$ python3 -q
>>> import numpy as np
>>> import numpy.linalg as la
>>> np.set_printoptions(precision=2, suppress=True, linewidth=160, legacy="1.25")
>>> def rnd(a):
...     return np.round(a, 2) + 0
... 
>>> feats = np.loadtxt("dump.csv", delimiter=",")
>>> feats
array([[ -2.9 ,  -5.29,   0.09],
       [ -3.52,  -6.18,  -0.05],
       [  4.89,   8.92,  -0.15],
       [ -1.36,  -2.72,   0.09],
       [  3.22,   6.07,   0.08],
       [  4.47,   7.91,   0.18],
       [  1.47,   2.53,   0.02],
       [ -6.53, -11.73,  -0.17],
       [ -4.97,  -8.94,  -0.13],
       [  4.02,   7.11,  -0.04],
       [ -4.29,  -7.72,   0.19],
       [  4.29,   7.66,  -0.05],
       [ -3.3 ,  -5.93,   0.26],
       [ -6.14, -11.03,   0.01],
       [ -1.35,  -2.43,   0.12],
       [ -3.32,  -6.08,   0.02],
       [ -7.83, -14.07,  -0.06],
       [  2.26,   3.84,   0.07],
       [  2.16,   4.41,  -0.12],
       [  2.64,   4.83,   0.05],
       [  2.52,   4.36,  -0.03]])
>>> Xc = feats - feats.mean(axis=0)
>>> U, sigma, VT = la.svd(Xc, full_matrices=False)
>>> rnd(sigma ** 2 / (sigma ** 2).sum())
array([1., 0., 0.])
>>> np.searchsorted(np.cumsum(sigma ** 2) / (sigma ** 2).sum(), 0.9) + 1
1
>>> rnd(np.abs(VT[-1]))
array([0.81, 0.45, 0.38])
>>> rnd((sigma ** 2).sum() ** 2 / (sigma ** 4).sum())
1.0
>>> rnd(Xc.mean(axis=0))
array([0., 0., 0.])
>>> np.abs(VT[0]).argmax()
1
>>> np.abs(U[:, 0]).argmax()
16
>>> dist = la.norm(feats[:, None] - feats[None], axis=-1)
>>> dist[3].round(6).argsort(kind="stable")[:4]
array([ 3, 14,  0, 12])
>>> (dist + 1e9 * np.eye(21)).round(6).argmin(axis=1)
array([12, 15,  5, 14,  9, 11, 17, 13, 10, 11,  8,  5, 15,  7,  3,  1,  7, 20, 20, 20, 18])
>>> dist.mean(axis=1).argmax()
16
>>> np.unravel_index(dist.round(6).argmax(), dist.shape)
(2, 16)
>>> dist.shape
(21, 21)
>>> la.matrix_rank(dist ** 2)
5
>>> A = np.loadtxt("layer10.csv", delimiter=",")
>>> rnd(A)
array([[ 0.24, -0.39, -0.17],
       [-0.39,  0.8 , -0.09],
       [-0.17, -0.09,  0.96]])
>>> rnd(np.einsum("ii->", A))
2.0
>>> rnd(np.poly(A))
array([ 1., -2.,  1.,  0.])
>>> rnd(np.einsum("ij,ji->", A, A))
2.0
>>> rnd(la.det(A.T))
0.0
>>> rank = la.matrix_rank(A)
>>> rank
2
>>> N = la.svd(A)[2][rank:].T
>>> rnd(A @ N)
array([[0.],
       [0.],
       [0.]])
>>> rnd(N @ N.T)
array([[0.76, 0.39, 0.17],
       [0.39, 0.2 , 0.09],
       [0.17, 0.09, 0.04]])
>>> np.allclose(A @ N, 0)
True
>>> [int(la.matrix_rank(A[:, :j + 1])) for j in range(3)]
[1, 2, 2]
>>> [int(la.matrix_rank(np.delete(A, i, axis=0))) for i in range(3)]
[2, 2, 2]
>>> rnd(A @ la.pinv(A) @ A)
array([[ 0.24, -0.39, -0.17],
       [-0.39,  0.8 , -0.09],
       [-0.17, -0.09,  0.96]])
>>> np.abs(np.diag(la.qr(A)[1])) > 1e-9
array([ True,  True, False])
>>> np.allclose(A[:-1].T @ la.lstsq(A[:-1].T, A[-1])[0], A[-1])
True
